$ ipython --no-banner

In [1]: import numpy as np

In [2]: np.set_printoptions(precision=1, suppress=True, linewidth=160)

In [3]: data = np.load("case3.npy")

In [4]: print(data)
[[1.  0.2 0.  0.  0.  0.  0.  0.  0. ]
 [0.2 1.  0.2 0.  0.  0.  0.  0.  0. ]
 [0.  0.2 1.  0.2 0.  0.  0.  0.  0. ]
 [0.  0.  0.2 1.  0.2 0.  0.  0.  0. ]
 [0.  0.  0.  0.2 1.  0.2 0.  0.  0. ]
 [0.  0.  0.  0.  0.2 1.  0.2 0.  0. ]
 [0.  0.  0.  0.  0.  0.2 1.  0.2 0. ]
 [0.  0.  0.  0.  0.  0.  0.2 1.  0.2]
 [0.  0.  0.  0.  0.  0.  0.  0.2 1. ]]

In [5]: # symmetric, so the eigenvalues are real

In [6]: A2 = np.linalg.invert(data)
---------------------------------------------------------------------------
AttributeError                            Traceback (most recent call last)
Cell In[6], line 1
----> 1 A2 = np.linalg.invert(data)

AttributeError: module 'numpy.linalg' has no attribute 'invert'

In [7]: A2 = np.linalg.inv(data)

In [8]: print((np.abs(A2) > 1e-9).astype(int))
[[1 1 1 1 1 1 1 1 1]
 [1 1 1 1 1 1 1 1 1]
 [1 1 1 1 1 1 1 1 1]
 [1 1 1 1 1 1 1 1 1]
 [1 1 1 1 1 1 1 1 1]
 [1 1 1 1 1 1 1 1 1]
 [1 1 1 1 1 1 1 1 1]
 [1 1 1 1 1 1 1 1 1]
 [1 1 1 1 1 1 1 1 1]]

In [9]: rng = np.random.default_rng(96049)

In [10]: idx = rng.permutation(9)

In [11]: A2 = data[:, idx] * rng.choice([-1, 1], 9)

In [12]: print(A2)
[[ 0.  -0.  -0.   0.2  0.  -0.   0.   1.   0. ]
 [ 0.  -0.  -0.   1.   0.2 -0.   0.   0.2  0. ]
 [ 0.  -0.  -0.   0.2  1.  -0.   0.2  0.   0. ]
 [ 0.  -0.2 -0.   0.   0.2 -0.   1.   0.   0. ]
 [ 0.  -1.  -0.   0.   0.  -0.   0.2  0.   0.2]
 [ 0.  -0.2 -0.2  0.   0.  -0.   0.   0.   1. ]
 [ 0.2 -0.  -1.   0.   0.  -0.   0.   0.   0.2]
 [ 1.  -0.  -0.2  0.   0.  -0.2  0.   0.   0. ]
 [ 0.2 -0.  -0.   0.   0.  -1.   0.   0.   0. ]]

In [13]: Uu, _, VT = np.linalg.svd(data.T @ A2)

In [14]: print(np.round(Uu @ VT, 1) + 0)
[[ 0.  0.  0.  0.  0.  0.  0.  1.  0.]
 [ 0.  0.  0.  1.  0.  0.  0.  0.  0.]
 [ 0.  0.  0.  0.  1.  0.  0.  0.  0.]
 [ 0.  0.  0.  0.  0.  0.  1.  0.  0.]
 [ 0. -1.  0.  0.  0.  0.  0.  0.  0.]
 [ 0.  0.  0.  0.  0.  0.  0.  0.  1.]
 [ 0.  0. -1.  0.  0.  0.  0.  0.  0.]
 [ 1.  0.  0.  0.  0.  0.  0.  0.  0.]
 [ 0.  0.  0.  0.  0. -1.  0.  0.  0.]]

In [15]: A2 = np.array([[6, 9, 6, 8, 1, 3, 1, 8, 7],
    ...:     [4, 3, 7, 5, 1, 2, 7, 9, 5],
    ...:     [9, 1, 3, 6, 7, 0, 6, 1, 9],
    ...:     [4, 5, 4, 7, 3, 3, 1, 7, 6],
    ...:     [8, 6, 2, 3, 1, 2, 5, 6, 6],
    ...:     [4, 9, 8, 7, 8, 0, 7, 0, 8],
    ...:     [3, 7, 9, 2, 0, 3, 5, 5, 7],
    ...:     [1, 0, 9, 9, 4, 6, 8, 0, 4],
    ...:     [9, 5, 9, 2, 5, 4, 7, 5, 8]])

In [16]: J = A2 - A2.T

In [17]: print(J)
[[ 0  5 -3  4 -7 -1 -2  7 -2]
 [-5  0  6  0 -5 -7  0  9  0]
 [ 3 -6  0  2  5 -8 -3 -8  0]
 [-4  0 -2  0  0 -4 -1 -2  4]
 [ 7  5 -5  0  0 -6  5  2  1]
 [ 1  7  8  4  6  0  4 -6  4]
 [ 2  0  3  1 -5 -4  0 -3  0]
 [-7 -9  8  2 -2  6  3  0 -1]
 [ 2  0  0 -4 -1 -4  0  1  0]]

In [18]: print(np.allclose(J[:-1].T @ np.linalg.lstsq(J[:-1].T, J[-1])[0], J[-1]))
True
